In [1]: import numpy as np

In [2]: np.set_printoptions(suppress=True, linewidth=160)

In [3]: Y = np.array([[3, 1, 1], [2, 0, 3], [2, 2, 1], [2, 0, 2], [1, 2, 3]])

In [4]: cent = np.array([[0, 1, 0, 0], [0, 2, 3, -2], [0, 3, -1, -1]])

In [5]: rng = np.random.default_rng(657)

In [6]: J = Y @ cent + 0.3 * rng.normal(size=(5, 4))

In [7]: print(J.round(1))
[[-0.5  8.2  2.2 -3. ]
 [ 0.5 10.7 -2.9 -3.1]
 [ 0.3  9.   5.1 -5.1]
 [-0.1  7.8 -2.1 -1.9]
 [ 0.2 13.4  2.8 -7.2]]

In [8]: Y = J / np.linalg.norm(J, axis=1, keepdims=True)

In [9]: C2 = Y @ Y.T

In [10]: print(np.argwhere(np.triu(np.abs(C2) > 0.95, 1)))
[[0 2]
 [0 4]
 [1 3]
 [2 4]]

In [11]: print(round(float(np.degrees(np.arccos(np.clip(C2[0, 2], -1, 1)))), 1))
15.3

In [12]: print((C2 - 2 * np.eye(5)).round(6).argmax(axis=1))
[4 3 0 1 0]

In [13]: print(C2[0].round(1))
[1.  0.9 1.  0.9 1. ]

In [14]: print(np.round(np.linalg.norm(Y, axis=1), 1))
[1. 1. 1. 1. 1.]

In [15]: print(C2.round(1))
[[1.  0.9 1.  0.9 1. ]
 [0.9 1.  0.7 1.  0.9]
 [1.  0.7 1.  0.7 1. ]
 [0.9 1.  0.7 1.  0.9]
 [1.  0.9 1.  0.9 1. ]]

In [16]: Y = np.array([[-5, 9], [0, -7], [-8, -7], [-9, -2]])

In [17]: print(np.round(np.einsum("ij->j", J), 1))
[  0.3  49.    5.1 -20.4]

In [18]: Y @ J
---------------------------------------------------------------------------
ValueError                                Traceback (most recent call last)
Cell In[18], line 1
----> 1 Y @ J

ValueError: matmul: Input operand 1 has a mismatch in its core dimension 0, with gufunc signature (n?,k),(k,m?)->(n?,m?) (size 5 is different from 2)

In [19]: print(np.round(np.einsum("ik,kj->ij", J, Y), 1))
[[ 11.6 -71.4]
 [ 49.1 -44. ]
 [  3.7 -86.3]
 [ 34.8 -36.4]
 [ 41.3 -97. ]]

In [20]: print(np.round(Y.T @ J.T, 1))
[[ 11.6  49.1   3.7  34.8  41.3]
 [-71.4 -44.  -86.3 -36.4 -97. ]]

In [21]: print(np.linalg.matrix_rank(J @ Y))
2

In [22]: print(np.linalg.matrix_rank(np.vstack([J, Y.T])))
4

In [23]: np.zeros(5, 4)
---------------------------------------------------------------------------
TypeError                                 Traceback (most recent call last)
Cell In[23], line 1
----> 1 np.zeros(5, 4)

TypeError: Cannot interpret '4' as a data type

In [24]: print(np.round(J.sum(axis=1), 1))
[6.9 5.1 9.3 3.6 9.2]

In [25]: print(np.unravel_index(np.abs(J).argmax(), J.shape))
(np.int64(4), np.int64(1))

In [26]: print(np.round(np.linalg.svd(J, compute_uv=False), 1))
[24.5  7.   1.4  0.5]

In [27]: print(np.round(J - J[0], 1))
[[ 0.   0.   0.   0. ]
 [ 1.   2.5 -5.1 -0.1]
 [ 0.7  0.8  2.9 -2.1]
 [ 0.4 -0.4 -4.4  1.1]
 [ 0.7  5.2  0.6 -4.2]]

In [28]: print(J.shape)
(5, 4)

In [29]: print(np.count_nonzero(J))
20

In [30]: print(round(np.abs(J).max(), 1))
13.4

In [31]: print(np.round(J.mean(axis=0), 1))
[ 0.1  9.8  1.  -4.1]

In [32]: Y = np.c_[J[:, :2] @ np.array([[-2, 0], [0, 0]]), np.array([-4, 3, -2, -9, -8])]

In [33]: print(Y.round(1))
[[ 1.   0.  -4. ]
 [-0.9  0.   3. ]
 [-0.5  0.  -2. ]
 [ 0.2  0.  -9. ]
 [-0.4  0.  -8. ]]

In [34]: print(np.round(np.linalg.norm(np.linalg.qr(J)[0].T @ Y, axis=0) ** 2 / ((Y ** 2).sum(axis=0) + 1e-12), 1))
[1.  0.  0.7]

In [35]: print(np.round(np.linalg.norm(Y - J @ np.linalg.lstsq(J, Y)[0], axis=0), 1) + 0)
[0.  0.  6.7]

In [36]: E = np.array([[5, 5, 4, 6, 5, 3, 3],
    ...:     [0, 0, -1, 1, 0, -2, -2],
    ...:     [7, 7, 6, 8, 7, 5, 5],
    ...:     [3, 3, 2, 4, 3, 1, 1],
    ...:     [7, 7, 6, 8, 7, 5, 5],
    ...:     [-1, -1, -2, 0, -1, -3, -3],
    ...:     [6, 6, 5, 7, 6, 4, 4]])

In [37]: Y = np.array([[-2, 2, 0],
    ...:     [2, 0, 0],
    ...:     [1, 1, 1],
    ...:     [-1, -1, 1],
    ...:     [1, 0, -2],
    ...:     [2, -1, 0],
    ...:     [2, -1, -1]])

In [38]: print(np.einsum("ik,kj->ji", E, Y))
[[ 15 -10  25   5  25 -15  20]
 [  2   2   2   2   2   2   2]
 [ -3   2  -5  -1  -5   3  -4]]

In [39]: print(np.einsum("ik,kj->ij", E, Y))
[[ 15   2  -3]
 [-10   2   2]
 [ 25   2  -5]
 [  5   2  -1]
 [ 25   2  -5]
 [-15   2   3]
 [ 20   2  -4]]

In [40]: print(np.einsum("ij,ij->i", E, E))
[145  10 297  49 297  25 214]

In [41]: print(np.linalg.matrix_rank(np.vstack([E, Y.T])))
5

In [42]: print(np.einsum("ij->j", E))
[27 27 20 34 27 13 13]

In [43]: print(np.linalg.matrix_rank(E @ Y))
2

In [44]: print(np.vstack([E, Y.T]).shape)
(10, 7)

In [45]: print([round(float(x), 1) for x in np.linalg.svd(E, compute_uv=False)[:3]])
[31.8, 4.9, 0.0]

In [46]: print(np.argsort(-np.linalg.norm(E, axis=0).round(6), kind="stable")[:3])
[3 0 1]

In [47]: print(round(np.linalg.norm(E, 2) / np.linalg.norm(E), 1))
1.0

In [48]: Uu, sig, Vh = np.linalg.svd(E, full_matrices=False)

In [49]: print(Uu.shape, sig.shape, Vh.shape)
(7, 7) (7,) (7, 7)

In [50]: print(np.round(np.abs(Vh[0]), 1))
[0.4 0.4 0.3 0.5 0.4 0.3 0.3]

In [51]: print(np.allclose(Uu * sig @ Vh, E))
True

In [52]: print(np.round(sig / sig[0], 1) + 0)
[1.  0.2 0.  0.  0.  0.  0. ]

In [53]: print((sig > 1e-8).sum())
2

In [54]: print(np.round(Uu.T @ Uu, 1) + 0)
[[1. 0. 0. 0. 0. 0. 0.]
 [0. 1. 0. 0. 0. 0. 0.]
 [0. 0. 1. 0. 0. 0. 0.]
 [0. 0. 0. 1. 0. 0. 0.]
 [0. 0. 0. 0. 1. 0. 0.]
 [0. 0. 0. 0. 0. 1. 0.]
 [0. 0. 0. 0. 0. 0. 1.]]

In [55]: print(np.round(Vh @ Vh.T, 1) + 0)
[[1. 0. 0. 0. 0. 0. 0.]
 [0. 1. 0. 0. 0. 0. 0.]
 [0. 0. 1. 0. 0. 0. 0.]
 [0. 0. 0. 1. 0. 0. 0.]
 [0. 0. 0. 0. 1. 0. 0.]
 [0. 0. 0. 0. 0. 1. 0.]
 [0. 0. 0. 0. 0. 0. 1.]]

In [56]: print(np.abs(Uu[:, 0]).round(6).argmax())
2

In [57]: print(sig.round(1) + 0)
[31.8  4.9  0.   0.   0.   0.   0. ]
